% ipython --no-banner

In [1]: import numpy as np

In [2]: np.set_printoptions(precision=2, suppress=True, linewidth=100)

In [3]: rd = lambda a: np.round(a, 2) + 0

In [4]: W0 = np.array([[9, 5, 1, 7, -2, 8, -4, -2, -3, 8],
   ...:     [-7, 8, 2, -4, -1, 1, 2, 4, -8, 8],
   ...:     [0, -7, -6, 1, -3, 4, 2, -3, -3, -4],
   ...:     [9, -9, 3, 0, -5, 2, -8, 8, 5, -3],
   ...:     [-1, -1, -5, -9, -7, 8, 9, -4, 5, -6],
   ...:     [3, -2, -7, -3, -8, 7, -8, -5, 9, -7],
   ...:     [4, -7, -1, 8, 6, -6, 7, -8, 0, -1]])

In [5]: W0
Out[5]: 
array([[ 9,  5,  1,  7, -2,  8, -4, -2, -3,  8],
       [-7,  8,  2, -4, -1,  1,  2,  4, -8,  8],
       [ 0, -7, -6,  1, -3,  4,  2, -3, -3, -4],
       [ 9, -9,  3,  0, -5,  2, -8,  8,  5, -3],
       [-1, -1, -5, -9, -7,  8,  9, -4,  5, -6],
       [ 3, -2, -7, -3, -8,  7, -8, -5,  9, -7],
       [ 4, -7, -1,  8,  6, -6,  7, -8,  0, -1]])

In [6]: vec = np.array([1, 1, 2, 2, 3, 0, 0, 0, 3, 1])

In [7]: W0 * vec
Out[7]: 
array([[  9,   5,   2,  14,  -6,   0,   0,   0,  -9,   8],
       [ -7,   8,   4,  -8,  -3,   0,   0,   0, -24,   8],
       [  0,  -7, -12,   2,  -9,   0,   0,   0,  -9,  -4],
       [  9,  -9,   6,   0, -15,   0,   0,   0,  15,  -3],
       [ -1,  -1, -10, -18, -21,   0,   0,   0,  15,  -6],
       [  3,  -2, -14,  -6, -24,   0,   0,   0,  27,  -7],
       [  4,  -7,  -2,  16,  18,   0,   0,   0,   0,  -1]])

In [8]: (W0 * vec).sum(axis=1)
Out[8]: array([ 23, -22, -39,   3, -42, -23,  28])

In [9]: np.einsum("ij,j->i", W0, vec)
Out[9]: array([ 23, -22, -39,   3, -42, -23,  28])

In [10]: K = np.load("test12.npy")

In [11]: rd(K)
Out[11]: 
array([[0.5 , 0.  , 0.  , 0.  , 0.  , 0.25, 0.  , 0.25, 0.  ],
       [0.33, 0.33, 0.  , 0.  , 0.  , 0.  , 0.33, 0.  , 0.  ],
       [0.  , 0.  , 0.5 , 0.  , 0.  , 0.25, 0.  , 0.25, 0.  ],
       [0.  , 0.  , 0.33, 0.33, 0.  , 0.  , 0.33, 0.  , 0.  ],
       [0.  , 0.25, 0.25, 0.  , 0.5 , 0.  , 0.  , 0.  , 0.  ],
       [0.  , 0.25, 0.  , 0.  , 0.  , 0.25, 0.25, 0.  , 0.25],
       [0.25, 0.25, 0.  , 0.  , 0.  , 0.25, 0.25, 0.  , 0.  ],
       [0.  , 0.  , 0.33, 0.  , 0.33, 0.  , 0.  , 0.33, 0.  ],
       [0.  , 0.  , 0.33, 0.  , 0.  , 0.33, 0.  , 0.  , 0.33]])

In [12]: # rows sum to 1

In [13]: rng = np.random.default_rng(722)

In [14]: z = rng.permutation(9)

In [15]: z
Out[15]: array([7, 2, 8, 4, 1, 5, 3, 6, 0])

In [16]: B = K[z][:, z]

In [17]: rd(np.trace(B))
Out[17]: np.float64(3.33)

In [18]: rd(np.linalg.det(B)), rd(np.linalg.det(K[z]))
Out[18]: (np.float64(0.0), np.float64(0.0))

In [19]: rd(np.sort(np.abs(np.linalg.eigvals(B))))
Out[19]: array([0.12, 0.12, 0.31, 0.31, 0.33, 0.33, 0.5 , 0.61, 1.  ])

In [20]: rd(np.diag(B))
Out[20]: array([0.33, 0.5 , 0.33, 0.5 , 0.33, 0.25, 0.33, 0.25, 0.5 ])

In [21]: B = K / np.sqrt((K ** 2).mean(axis=1, keepdims=True))

In [22]: B[6]
Out[22]: array([1.5, 1.5, 0. , 0. , 0. , 1.5, 1.5, 0. , 0. ])

In [23]: np.linalg.matrix_rank(B) == np.linalg.matrix_rank(K)
Out[23]: np.True_

In [24]: rd(np.linalg.norm(B, axis=1))
Out[24]: array([3., 3., 3., 3., 3., 3., 3., 3., 3.])

In [25]: feats = np.load("run3.npy")

In [26]: feats
Out[26]: 
array([[ 7,  5,  3,  6,  7],
       [ 1, -1, -3,  0,  1],
       [-3, -5, -7, -4, -3],
       [-1, -3, -5, -2, -1]])

In [27]: # columns 0 and 4 are equal

In [28]: W1 = np.array([[-1, 3, -1, 3],
    ...:     [0, -1, 1, 3],
    ...:     [-2, -3, -3, -2],
    ...:     [1, 3, 2, 1],
    ...:     [1, 1, 3, 3]])

In [29]: beta = np.array([0, 2, 1, -1])

In [30]: H = np.maximum(feats @ W1 + beta, 0)

In [31]: H
Out[31]: 
array([[ 0, 34, 23, 56],
       [ 6, 16, 11,  8],
       [10,  4,  3,  0],
       [ 8, 10,  7,  0]])

In [32]: (H > 0).mean(axis=0)
Out[32]: array([0.75, 1.  , 1.  , 0.5 ])

In [33]: np.linalg.matrix_rank(H)
Out[33]: np.int64(3)

In [34]: (H > 0).astype(int)
Out[34]: 
array([[0, 1, 1, 1],
       [1, 1, 1, 1],
       [1, 1, 1, 0],
       [1, 1, 1, 0]])

In [35]: cent = np.array([[3, -3, 0], [-5, 2, -3], [-2, 4, -2], [4, -3, 1]])

In [36]: H @ cent
Out[36]: 
array([[  8,  -8, -92],
       [-52,  34, -62],
       [  4, -10, -18],
       [-40,  24, -44]])

In [37]: (H @ cent).round(6).argmax(axis=1)
Out[37]: array([0, 1, 0, 1])

In [38]: rd(np.linalg.norm(feats, 2) / np.linalg.norm(feats))
Out[38]: np.float64(0.93)

In [39]: np.argsort(-np.linalg.norm(feats, axis=0).round(6), kind="stable")[:3]
Out[39]: array([2, 0, 1])

In [40]: B = feats / np.sqrt((feats ** 2).mean(axis=1, keepdims=True))

In [41]: rd(B[1])
Out[41]: array([ 0.65, -0.65, -1.94,  0.  ,  0.65])

In [42]: rd(feats - feats.mean(axis=1, keepdims=True))
Out[42]: 
array([[ 1.4, -0.6, -2.6,  0.4,  1.4],
       [ 1.4, -0.6, -2.6,  0.4,  1.4],
       [ 1.4, -0.6, -2.6,  0.4,  1.4],
       [ 1.4, -0.6, -2.6,  0.4,  1.4]])

In [43]: np.linalg.matrix_rank(B) == np.linalg.matrix_rank(feats)
Out[43]: np.True_

In [44]: B = np.linalg.inv(K)

In [45]: rd(np.linalg.cond(K))
Out[45]: np.float64(27.95)

In [46]: rd(np.linalg.det(K) * np.linalg.det(B))
Out[46]: np.float64(1.0)

In [47]: rd(np.linalg.det(K) * B)
Out[47]: 
array([[0., 0., 0., 0., 0., 0., 0., 0., 0.],
       [0., 0., 0., 0., 0., 0., 0., 0., 0.],
       [0., 0., 0., 0., 0., 0., 0., 0., 0.],
       [0., 0., 0., 0., 0., 0., 0., 0., 0.],
       [0., 0., 0., 0., 0., 0., 0., 0., 0.],
       [0., 0., 0., 0., 0., 0., 0., 0., 0.],
       [0., 0., 0., 0., 0., 0., 0., 0., 0.],
       [0., 0., 0., 0., 0., 0., 0., 0., 0.],
       [0., 0., 0., 0., 0., 0., 0., 0., 0.]])

In [48]: rd(np.linalg.inv(B))
Out[48]: 
array([[0.5 , 0.  , 0.  , 0.  , 0.  , 0.25, 0.  , 0.25, 0.  ],
       [0.33, 0.33, 0.  , 0.  , 0.  , 0.  , 0.33, 0.  , 0.  ],
       [0.  , 0.  , 0.5 , 0.  , 0.  , 0.25, 0.  , 0.25, 0.  ],
       [0.  , 0.  , 0.33, 0.33, 0.  , 0.  , 0.33, 0.  , 0.  ],
       [0.  , 0.25, 0.25, 0.  , 0.5 , 0.  , 0.  , 0.  , 0.  ],
       [0.  , 0.25, 0.  , 0.  , 0.  , 0.25, 0.25, 0.  , 0.25],
       [0.25, 0.25, 0.  , 0.  , 0.  , 0.25, 0.25, 0.  , 0.  ],
       [0.  , 0.  , 0.33, 0.  , 0.33, 0.  , 0.  , 0.33, 0.  ],
       [0.  , 0.  , 0.33, 0.  , 0.  , 0.33, 0.  , 0.  , 0.33]])

In [49]: rd(K @ B)
Out[49]: 
array([[1., 0., 0., 0., 0., 0., 0., 0., 0.],
       [0., 1., 0., 0., 0., 0., 0., 0., 0.],
       [0., 0., 1., 0., 0., 0., 0., 0., 0.],
       [0., 0., 0., 1., 0., 0., 0., 0., 0.],
       [0., 0., 0., 0., 1., 0., 0., 0., 0.],
       [0., 0., 0., 0., 0., 1., 0., 0., 0.],
       [0., 0., 0., 0., 0., 0., 1., 0., 0.],
       [0., 0., 0., 0., 0., 0., 0., 1., 0.],
       [0., 0., 0., 0., 0., 0., 0., 0., 1.]])

In [50]: u = np.array([-2, 0, -2, 2, 1, 0, 0, 0, -2])

In [51]: F = np.outer(rng.normal(size=12), u) + 0.02 * rng.normal(size=(12, 9))

In [52]: rd(F)
Out[52]: 
array([[-0.97,  0.02, -0.91,  0.94,  0.49,  0.  , -0.02,  0.  , -0.93],
       [ 3.47, -0.01,  3.48, -3.51, -1.74,  0.02,  0.01, -0.02,  3.52],
       [-2.5 ,  0.02, -2.5 ,  2.49,  1.23,  0.  , -0.01,  0.  , -2.51],
       [-2.52,  0.  , -2.48,  2.5 ,  1.25,  0.  , -0.01, -0.04, -2.47],
       [-0.68, -0.02, -0.72,  0.66,  0.35,  0.01, -0.03,  0.03, -0.72],
       [ 2.5 ,  0.02,  2.46, -2.52, -1.26,  0.  ,  0.  , -0.02,  2.51],
       [-1.15,  0.03, -1.14,  1.17,  0.6 ,  0.01, -0.02,  0.  , -1.18],
       [-0.16,  0.  , -0.09,  0.12,  0.04,  0.  ,  0.03, -0.02, -0.11],
       [ 2.51,  0.03,  2.56, -2.54, -1.28, -0.01,  0.01,  0.01,  2.53],
       [ 2.76, -0.02,  2.75, -2.77, -1.37,  0.  ,  0.02, -0.01,  2.74],
       [ 1.41,  0.03,  1.41, -1.36, -0.69,  0.  , -0.01,  0.01,  1.39],
       [-1.35, -0.01, -1.31,  1.38,  0.63, -0.03,  0.  ,  0.  , -1.34]])

In [53]: Uu, sigma, VT = np.linalg.svd(F)

In [54]: rd(sigma)
Out[54]: array([14.77,  0.11,  0.09,  0.07,  0.06,  0.05,  0.03,  0.02,  0.02])

In [55]: B = Uu[:, :1] @ np.diag(sigma[:1]) @ VT[:1]

In [56]: rd(np.linalg.norm(F - B, 2)), rd(sigma[1])
Out[56]: (np.float64(0.11), np.float64(0.11))

In [57]: rd(B)
Out[57]: 
array([[-0.94,  0.  , -0.94,  0.94,  0.47,  0.  ,  0.  ,  0.  , -0.94],
       [ 3.49,  0.  ,  3.48, -3.5 , -1.74,  0.  ,  0.02,  0.  ,  3.49],
       [-2.5 ,  0.  , -2.49,  2.51,  1.25,  0.  , -0.01,  0.  , -2.5 ],
       [-2.49,  0.  , -2.48,  2.5 ,  1.24,  0.  , -0.01,  0.  , -2.49],
       [-0.7 ,  0.  , -0.69,  0.7 ,  0.35,  0.  ,  0.  ,  0.  , -0.7 ],
       [ 2.5 ,  0.  ,  2.49, -2.51, -1.25,  0.  ,  0.01,  0.  ,  2.5 ],
       [-1.16,  0.  , -1.16,  1.16,  0.58,  0.  , -0.01,  0.  , -1.16],
       [-0.12,  0.  , -0.12,  0.12,  0.06,  0.  ,  0.  ,  0.  , -0.12],
       [ 2.53,  0.  ,  2.53, -2.54, -1.26,  0.  ,  0.01,  0.  ,  2.54],
       [ 2.75,  0.  ,  2.74, -2.76, -1.37,  0.  ,  0.01,  0.  ,  2.75],
       [ 1.39,  0.  ,  1.39, -1.4 , -0.69,  0.  ,  0.01,  0.  ,  1.39],
       [-1.34,  0.  , -1.33,  1.34,  0.67,  0.  , -0.01,  0.  , -1.34]])

In [58]: rd(np.abs(F - B).max())
Out[58]: np.float64(0.04)

In [59]: mat = np.load("m.npy")

In [60]: mat
Out[60]: 
array([[0., 0., 1., 2., 0., 1., 2., 1., 2.],
       [0., 0., 0., 0., 1., 0., 3., 2., 2.],
       [1., 0., 0., 0., 0., 0., 0., 0., 0.],
       [2., 0., 0., 0., 0., 0., 0., 0., 0.],
       [0., 1., 0., 0., 0., 0., 0., 0., 0.],
       [1., 0., 0., 0., 0., 0., 0., 0., 0.],
       [2., 3., 0., 0., 0., 0., 0., 0., 0.],
       [1., 2., 0., 0., 0., 0., 0., 0., 0.],
       [2., 2., 0., 0., 0., 0., 0., 0., 0.]])

In [61]: # rows and columns are dependent

In [62]: rd(np.linalg.det(mat))
Out[62]: np.float64(0.0)

In [63]: rd(np.abs(np.linalg.eigvals(mat)).max())
Out[63]: np.float64(5.35)

In [64]: np.allclose(mat, mat.T)
Out[64]: True

In [65]: (mat + mat.T) / 2
Out[65]: 
array([[0., 0., 1., 2., 0., 1., 2., 1., 2.],
       [0., 0., 0., 0., 1., 0., 3., 2., 2.],
       [1., 0., 0., 0., 0., 0., 0., 0., 0.],
       [2., 0., 0., 0., 0., 0., 0., 0., 0.],
       [0., 1., 0., 0., 0., 0., 0., 0., 0.],
       [1., 0., 0., 0., 0., 0., 0., 0., 0.],
       [2., 3., 0., 0., 0., 0., 0., 0., 0.],
       [1., 2., 0., 0., 0., 0., 0., 0., 0.],
       [2., 2., 0., 0., 0., 0., 0., 0., 0.]])

In [66]: np.allclose(mat @ mat.T, mat.T @ mat)
Out[66]: True

In [67]: mat @ mat
Out[67]: 
array([[15., 12.,  0.,  0.,  0.,  0.,  0.,  0.,  0.],
       [12., 18.,  0.,  0.,  0.,  0.,  0.,  0.,  0.],
       [ 0.,  0.,  1.,  2.,  0.,  1.,  2.,  1.,  2.],
       [ 0.,  0.,  2.,  4.,  0.,  2.,  4.,  2.,  4.],
       [ 0.,  0.,  0.,  0.,  1.,  0.,  3.,  2.,  2.],
       [ 0.,  0.,  1.,  2.,  0.,  1.,  2.,  1.,  2.],
       [ 0.,  0.,  2.,  4.,  3.,  2., 13.,  8., 10.],
       [ 0.,  0.,  1.,  2.,  2.,  1.,  8.,  5.,  6.],
       [ 0.,  0.,  2.,  4.,  2.,  2., 10.,  6.,  8.]])

In [68]: rd(np.sort(np.abs(np.linalg.eigvals(mat))))
Out[68]: array([0.  , 0.  , 0.  , 0.  , 0.  , 2.1 , 2.1 , 5.35, 5.35])

In [69]: np.linalg.cond(mat) > 100
Out[69]: np.True_

In [70]: np.linalg.matrix_rank(mat, rtol=0.1)
Out[70]: np.int64(4)

In [71]: np.argsort(-np.linalg.norm(mat, axis=0).round(6), kind="stable")[:3]
Out[71]: array([1, 0, 6])

In [72]: rd(np.linalg.norm(mat, 2) / np.linalg.norm(mat))
Out[72]: np.float64(0.66)

In [73]: Uu, sigma, VT = np.linalg.svd(mat)

In [74]: vecs = VT[:(sigma > 1e-8).sum()]

In [75]: vec = mat[3] + 5 * mat[7] + rng.integers(2) * np.eye(9)[7]

In [76]: vec
Out[76]: array([ 7., 10.,  0.,  0.,  0.,  0.,  0.,  0.,  0.])

In [77]: rd(np.diag(vecs.T @ vecs))
Out[77]: array([1.  , 1.  , 0.14, 0.57, 0.12, 0.14, 0.5 , 0.24, 0.29])

In [78]: np.linalg.matrix_rank(np.vstack([mat, vec]))
Out[78]: np.int64(4)

In [79]: th = np.radians(72)

In [80]: R = np.eye(9)

In [81]: R[1, 1] = R[2, 2] = np.cos(th)

In [82]: R[1, 2], R[2, 1] = -np.sin(th), np.sin(th)

In [83]: rd(R)
Out[83]: 
array([[ 1.  ,  0.  ,  0.  ,  0.  ,  0.  ,  0.  ,  0.  ,  0.  ,  0.  ],
       [ 0.  ,  0.31, -0.95,  0.  ,  0.  ,  0.  ,  0.  ,  0.  ,  0.  ],
       [ 0.  ,  0.95,  0.31,  0.  ,  0.  ,  0.  ,  0.  ,  0.  ,  0.  ],
       [ 0.  ,  0.  ,  0.  ,  1.  ,  0.  ,  0.  ,  0.  ,  0.  ,  0.  ],
       [ 0.  ,  0.  ,  0.  ,  0.  ,  1.  ,  0.  ,  0.  ,  0.  ,  0.  ],
       [ 0.  ,  0.  ,  0.  ,  0.  ,  0.  ,  1.  ,  0.  ,  0.  ,  0.  ],
       [ 0.  ,  0.  ,  0.  ,  0.  ,  0.  ,  0.  ,  1.  ,  0.  ,  0.  ],
       [ 0.  ,  0.  ,  0.  ,  0.  ,  0.  ,  0.  ,  0.  ,  1.  ,  0.  ],
       [ 0.  ,  0.  ,  0.  ,  0.  ,  0.  ,  0.  ,  0.  ,  0.  ,  1.  ]])

In [84]: B = mat @ R.T

In [85]: rd(B)
Out[85]: 
array([[ 0.  , -0.95,  0.31,  2.  ,  0.  ,  1.  ,  2.  ,  1.  ,  2.  ],
       [ 0.  ,  0.  ,  0.  ,  0.  ,  1.  ,  0.  ,  3.  ,  2.  ,  2.  ],
       [ 1.  ,  0.  ,  0.  ,  0.  ,  0.  ,  0.  ,  0.  ,  0.  ,  0.  ],
       [ 2.  ,  0.  ,  0.  ,  0.  ,  0.  ,  0.  ,  0.  ,  0.  ,  0.  ],
       [ 0.  ,  0.31,  0.95,  0.  ,  0.  ,  0.  ,  0.  ,  0.  ,  0.  ],
       [ 1.  ,  0.  ,  0.  ,  0.  ,  0.  ,  0.  ,  0.  ,  0.  ,  0.  ],
       [ 2.  ,  0.93,  2.85,  0.  ,  0.  ,  0.  ,  0.  ,  0.  ,  0.  ],
       [ 1.  ,  0.62,  1.9 ,  0.  ,  0.  ,  0.  ,  0.  ,  0.  ,  0.  ],
       [ 2.  ,  0.62,  1.9 ,  0.  ,  0.  ,  0.  ,  0.  ,  0.  ,  0.  ]])

In [86]: rd(np.abs(B - mat).max(axis=0))
Out[86]: array([0.  , 2.07, 2.85, 0.  , 0.  , 0.  , 0.  , 0.  , 0.  ])

In [87]: rd(np.linalg.svd(mat, compute_uv=False)), rd(np.linalg.svd(B, compute_uv=False))
Out[87]: 
(array([5.35, 5.35, 2.1 , 2.1 , 0.  , 0.  , 0.  , 0.  , 0.  ]),
 array([5.35, 5.35, 2.1 , 2.1 , 0.  , 0.  , 0.  , 0.  , 0.  ]))
